% python3 -q
>>> import numpy as np
>>> np.set_printoptions(suppress=True, linewidth=200)
>>> arr = np.load("mat.npy")
>>> arr
array([[ 0, -3, -4,  4,  5],
       [ 0,  0, -2,  4, -1],
       [ 0,  0,  0, -2,  2],
       [ 0,  0,  0,  0, -4],
       [ 0,  0,  0,  0,  0]])
>>> rank = np.linalg.matrix_rank(arr)
>>> rank
np.int64(4)
>>> ns = np.linalg.svd(arr)[2][rank:].T
>>> ns.shape
(5, 1)
>>> np.allclose(arr @ ns, 0)
True
>>> arr @ ns
array([[0.],
       [0.],
       [0.],
       [0.],
       [0.]])
>>> ns @ ns.T
array([[1., 0., 0., 0., 0.],
       [0., 0., 0., 0., 0.],
       [0., 0., 0., 0., 0.],
       [0., 0., 0., 0., 0.],
       [0., 0., 0., 0., 0.]])
>>> [int(np.linalg.matrix_rank(arr[:, :j + 1])) for j in range(5)]
[0, 1, 2, 3, 4]
>>> [int(np.linalg.matrix_rank(np.delete(arr, i, axis=0))) for i in range(5)]
[3, 3, 3, 3, 4]
>>> np.linalg.matrix_rank(arr.T @ arr), np.linalg.matrix_rank(arr @ arr.T)
(np.int64(4), np.int64(4))
>>> U, sigma, Vt = np.linalg.svd(arr)
>>> np.argmax(sigma[:-1] / (sigma[1:] + 1e-6)) + 1
np.int64(4)
>>> sigma.round(2)
array([8.83, 5.5 , 1.51, 0.65, 0.  ])
>>> A2 = U[:, :4] @ np.diag(sigma[:4]) @ Vt[:4]
>>> np.linalg.matrix_rank(A2)
np.int64(4)
>>> round(np.linalg.norm(arr - A2) / np.linalg.norm(arr), 2)
np.float64(0.0)
>>> U, sigma, Vt = np.linalg.svd(arr)
>>> vecs = Vt[:(sigma > 1e-8).sum()]
>>> rng = np.random.default_rng(824)
>>> x0 = arr[3] + -1 * arr[4] + rng.integers(2) * np.eye(5)[2]
>>> x0
array([ 0.,  0.,  1.,  0., -4.])
>>> np.allclose(vecs.T @ vecs @ x0, x0)
True
>>> round(np.linalg.norm(x0 - vecs.T @ vecs @ x0), 2)
np.float64(0.0)
>>> np.prod(np.diag(arr)), round(float(np.linalg.det(arr)), 2)
(np.int64(0), 0.0)
>>> try:
...     np.linalg.inv(arr)
... except np.linalg.LinAlgError as e:
...     print(repr(e))
... 
LinAlgError('Singular matrix')
>>> data = np.load("w.npy")
>>> data.round(2)
array([[ 1.41, -0.88, -2.08, -1.22, -0.64],
       [ 0.  ,  0.59, -0.41,  1.57, -2.45],
       [ 0.7 , -2.5 ,  0.72,  1.32,  0.13],
       [ 0.28,  0.65, -1.64,  1.81,  1.59],
       [-2.54, -1.11, -1.14, -0.11, -0.15]])
>>> np.round(np.linalg.norm(data, axis=0), 2)
array([3., 3., 3., 3., 3.])
>>> np.round(data @ data.T, 2) + 0
array([[9., 0., 0., 0., 0.],
       [0., 9., 0., 0., 0.],
       [0., 0., 9., 0., 0.],
       [0., 0., 0., 9., 0.],
       [0., 0., 0., 0., 9.]])
>>> m1 = np.loadtxt("arr.csv", delimiter=",")
>>> m1.round(2)
array([[ 0.82, -0.39,  0.43],
       [ 0.24,  0.9 ,  0.37],
       [ 0.53,  0.2 , -0.83]])
>>> A2 = np.array([[-3, -1], [1, -2]])
>>> Z = np.kron(A2, m1)
>>> np.round(np.linalg.norm(Z, 2), 2), np.round(np.linalg.norm(A2, 2) * np.linalg.norm(m1, 2), 2)
(np.float64(3.19), np.float64(3.19))
>>> Z.shape
(6, 6)
>>> np.linalg.matrix_rank(Z)
np.int64(6)
>>> np.round(np.linalg.norm(m1, axis=0), 2)
array([1., 1., 1.])
>>> np.round(np.linalg.pinv(m1), 2)
array([[ 0.82,  0.24,  0.53],
       [-0.39,  0.9 ,  0.2 ],
       [ 0.43,  0.37, -0.83]])
>>> round(float(m1[:, 1] @ m1[:, 2]), 2)
0.0
>>> x0 = np.array([-3, 3, 2])
>>> np.round(m1 @ (2 * x0), 2)
array([-5.55,  5.43, -5.27])
>>> np.round(m1 @ x0, 2)
array([-2.77,  2.71, -2.63])
>>> np.round(m1 @ np.eye(3)[1], 2)
array([-0.39,  0.9 ,  0.2 ])
>>> np.sign((m1 @ x0).round(6))
array([-1.,  1., -1.])
>>> O = m1.astype(float).copy()
>>> for j in range(3):
...     O[:, j] -= O[:, :j] @ (O[:, :j].T @ O[:, j])
...     O[:, j] /= np.linalg.norm(O[:, j])
... 
>>> O.round(2)
array([[ 0.82, -0.39,  0.43],
       [ 0.24,  0.9 ,  0.37],
       [ 0.53,  0.2 , -0.83]])
>>> F = np.load("run19.npy")
>>> F
array([[-6.12, -6.  , -2.66],
       [-5.62, -3.66, -3.17],
       [ 1.1 ,  4.05,  2.99],
       [-5.85, -4.88, -3.44],
       [-4.63, -5.66, -3.72],
       [ 1.34,  4.54,  1.63],
       [-4.54, -4.03, -1.55],
       [ 0.99,  5.57,  1.22],
       [-0.15,  7.27,  1.18],
       [-4.19, -4.32, -2.5 ],
       [-4.72, -5.8 , -2.86],
       [-4.54, -4.71, -2.48],
       [ 1.79,  5.68,  4.47],
       [-4.53, -3.85, -2.08],
       [ 2.21,  4.46,  1.81],
       [-4.34, -5.77, -2.15],
       [-3.91, -4.76, -6.3 ],
       [-4.14, -2.52, -4.04],
       [-3.48, -4.33, -4.37],
       [ 1.91,  4.8 ,  1.64],
       [-4.6 , -4.21, -3.25],
       [ 1.74,  5.21,  1.67]])
>>> gram = np.cov(F, rowvar=False)
>>> np.round(np.polyfit(F[:, 0], F[:, 1], 1), 2)
array([1.53, 2.74])
>>> np.argwhere(np.triu(np.abs(np.corrcoef(F.T)) > 0.8, 1))
array([[0, 1],
       [0, 2],
       [1, 2]])
>>> gram.shape
(3, 3)
>>> np.round(np.linalg.eigvalsh(gram)[::-1], 2)
array([39.56,  1.34,  0.66])
>>> np.round(np.corrcoef(F.T), 2)
array([[1.  , 0.95, 0.88],
       [0.95, 1.  , 0.89],
       [0.88, 0.89, 1.  ]])
>>> np.round(F.std(axis=0), 2)
array([2.98, 4.81, 2.76])
>>> np.allclose(arr, arr.T)
False
>>> np.round(np.linalg.det(arr), 2)
np.float64(0.0)
>>> assert arr == arr.T
Traceback (most recent call last):
  File "<python-input-62>", line 1, in <module>
    assert arr == arr.T
           ^^^^^^^^^^^^
ValueError: The truth value of an array with more than one element is ambiguous. Use a.any() or a.all()
>>> dist = np.linalg.norm(F[:, None] - F[None], axis=-1)
>>> dist.mean(axis=1).argmax()
np.int64(12)
>>> (dist + 1e9 * np.eye(22)).round(6).argmin(axis=1)
array([ 3, 20,  5,  1, 10, 19, 13, 21,  7, 11, 15,  9,  2,  6, 19, 10, 18, 20, 20, 21,  9, 19])
>>> dist[:5, :5].round(2)
array([[ 0.  ,  2.45, 13.6 ,  1.39,  1.86],
       [ 2.45,  0.  , 11.94,  1.27,  2.3 ],
       [13.6 , 11.94,  0.  , 13.02, 13.12],
       [ 1.39,  1.27, 13.02,  0.  ,  1.47],
       [ 1.86,  2.3 , 13.12,  1.47,  0.  ]])
>>> dist.shape
(22, 22)
>>> np.flatnonzero(dist[19] < dist.mean() / 2)
array([ 2,  5,  7,  8, 12, 14, 19, 21])
>>> U, sigma, Vt = np.linalg.svd(F, full_matrices=False)
>>> np.round(np.abs(Vt[0]), 2)
array([0.55, 0.72, 0.43])
>>> np.round(U.T @ F @ Vt.T, 2) + 0
array([[31.26,  0.  ,  0.  ],
       [ 0.  ,  7.89,  0.  ],
       [ 0.  ,  0.  ,  5.16]])
>>> sigma.round(2)
array([31.26,  7.89,  5.16])
>>> np.abs(U[:, 0]).round(6).argmax()
np.int64(0)
>>> np.allclose(U * sigma @ Vt, F)
True
>>> labels = F[:, 2] > np.median(F[:, 2])
>>> u = F[labels].mean(axis=0) - F[~labels].mean(axis=0)
>>> labels.astype(int)
array([0, 0, 1, 0, 0, 1, 1, 1, 1, 0, 0, 0, 1, 1, 1, 1, 0, 0, 0, 1, 0, 1])
>>> np.argsort(-np.abs(u).round(6), kind="stable")
array([1, 2, 0])
>>> M = np.load("sample11.npy")
>>> M
array([[-2, -1,  0,  1,  2],
       [ 3,  4,  5,  6,  7],
       [ 8,  9, 10, 11, 12],
       [13, 14, 15, 16, 17],
       [18, 19, 20, 21, 22]])
>>> [round(float(x), 2) for x in np.linalg.svd(M, compute_uv=False)[:3]]
[61.51, 4.06, 0.0]
>>> round(float(np.linalg.norm(M, 2) / np.linalg.norm(M)), 2)
1.0
>>> np.linalg.matrix_rank(M, rtol=0.1)
np.int64(1)
>>> np.linalg.cond(M) > 100
np.True_
>>> theta = np.radians(45)
>>> R = np.eye(5)
>>> R[3, 3] = R[4, 4] = np.cos(theta)
>>> R[3, 4], R[4, 3] = -np.sin(theta), np.sin(theta)
>>> R.round(2)
array([[ 1.  ,  0.  ,  0.  ,  0.  ,  0.  ],
       [ 0.  ,  1.  ,  0.  ,  0.  ,  0.  ],
       [ 0.  ,  0.  ,  1.  ,  0.  ,  0.  ],
       [ 0.  ,  0.  ,  0.  ,  0.71, -0.71],
       [ 0.  ,  0.  ,  0.  ,  0.71,  0.71]])
>>> A2 = M @ R.T
>>> np.round(np.abs(A2 - M).max(axis=0), 2)
array([ 0.  ,  0.  ,  0.  , 21.71,  8.41])
>>> round(float(np.linalg.det(R)), 2), round(np.trace(R), 2)
(1.0, np.float64(4.41))
>>> np.allclose(np.linalg.norm(M, axis=1), np.linalg.norm(A2, axis=1))
True
>>> A2.round(2)
array([[-2.  , -1.  ,  0.  , -0.71,  2.12],
       [ 3.  ,  4.  ,  5.  , -0.71,  9.19],
       [ 8.  ,  9.  , 10.  , -0.71, 16.26],
       [13.  , 14.  , 15.  , -0.71, 23.33],
       [18.  , 19.  , 20.  , -0.71, 30.41]])
>>> np.round(np.linalg.svd(M, compute_uv=False), 2) + 0, np.round(np.linalg.svd(A2, compute_uv=False), 2) + 0
(array([61.51,  4.06,  0.  ,  0.  ,  0.  ]), array([61.51,  4.06,  0.  ,  0.  ,  0.  ]))
>>> X = np.load("test13.npy")
>>> X
array([[ 0.18,  1.03,  0.1 ],
       [-0.34,  0.9 ,  0.56],
       [-0.28,  0.87,  0.14],
       [ 0.03,  1.14, -0.54],
       [-0.27,  1.12,  0.47],
       [-0.4 ,  1.01, -0.16],
       [ 0.37,  0.  ,  1.74],
       [-0.08,  0.23,  2.15],
       [ 0.26, -0.04,  1.75],
       [ 0.08,  0.38,  2.07],
       [ 0.27,  0.05,  1.96],
       [-0.52, -0.58,  1.55],
       [ 1.95, -0.6 ,  0.89],
       [ 1.98,  0.1 ,  1.07],
       [ 1.94,  0.09,  0.86],
       [ 2.48,  0.11,  1.21],
       [ 1.8 ,  0.25,  1.09],
       [ 1.88,  0.11,  1.04]])
>>> Z = X[[1, 14]].astype(float)
>>> for _ in range(5):
...     labels = np.linalg.norm(X[:, None] - Z, axis=-1).argmin(axis=1)
...     Z = np.array([X[labels == j].mean(axis=0) for j in range(2)])
... 
>>> labels
array([0, 0, 0, 0, 0, 0, 0, 0, 0, 0, 0, 0, 1, 1, 1, 1, 1, 1])
>>> Z.round(2)
array([[-0.06,  0.51,  0.98],
       [ 2.01,  0.01,  1.03]])
>>> P = X @ np.linalg.solve(X.T @ X, X.T)
>>> np.allclose(P @ P, P)
True
>>> np.round(P @ X[:, 1], 2) + 0
array([ 1.03,  0.9 ,  0.87,  1.14,  1.12,  1.01,  0.  ,  0.23, -0.04,  0.38,  0.05, -0.58, -0.6 ,  0.1 ,  0.09,  0.11,  0.25,  0.11])
>>> np.round(np.linalg.eigvalsh(P), 2) + 0
array([0., 0., 0., 0., 0., 0., 0., 0., 0., 0., 0., 0., 0., 0., 0., 1., 1., 1.])
>>> O, vecs = np.linalg.qr(X[:, :2])[0], np.linalg.qr(X[:, 2:])[0]
>>> sigma = np.linalg.svd(O.T @ vecs, compute_uv=False)
>>> (sigma > 0.9).sum()
np.int64(0)
>>> np.round(np.degrees(np.arccos(sigma.clip(0, 1))), 2)
array([60.62])
>>> sigma.round(2)
array([0.49])
>>> A2 = np.c_[X[:, :2] @ np.array([[1, 3], [-3, 0]]), np.array([1, 1, -1, 1, 2, 1, -1, -1, -1, 2, 1, 2, -2, -2, 1, 1, 2, 2])]
>>> A2.round(2)
array([[-2.91,  0.54,  1.  ],
       [-3.04, -1.02,  1.  ],
       [-2.89, -0.84, -1.  ],
       [-3.39,  0.09,  1.  ],
       [-3.63, -0.81,  2.  ],
       [-3.43, -1.2 ,  1.  ],
       [ 0.37,  1.11, -1.  ],
       [-0.77, -0.24, -1.  ],
       [ 0.38,  0.78, -1.  ],
       [-1.06,  0.24,  2.  ],
       [ 0.12,  0.81,  1.  ],
       [ 1.22, -1.56,  2.  ],
       [ 3.75,  5.85, -2.  ],
       [ 1.68,  5.94, -2.  ],
       [ 1.67,  5.82,  1.  ],
       [ 2.15,  7.44,  1.  ],
       [ 1.05,  5.4 ,  2.  ],
       [ 1.55,  5.64,  2.  ]])
>>> np.round(np.linalg.norm(A2 - X @ np.linalg.lstsq(X, A2)[0], axis=0), 2) + 0
array([0. , 0. , 5.6])
>>> np.round(np.linalg.norm(np.linalg.qr(X)[0].T @ A2, axis=0) ** 2 / ((A2 ** 2).sum(axis=0) + 1e-12), 2)
array([1. , 1. , 0.2])
>>> np.linalg.matrix_rank(A2)
np.int64(3)
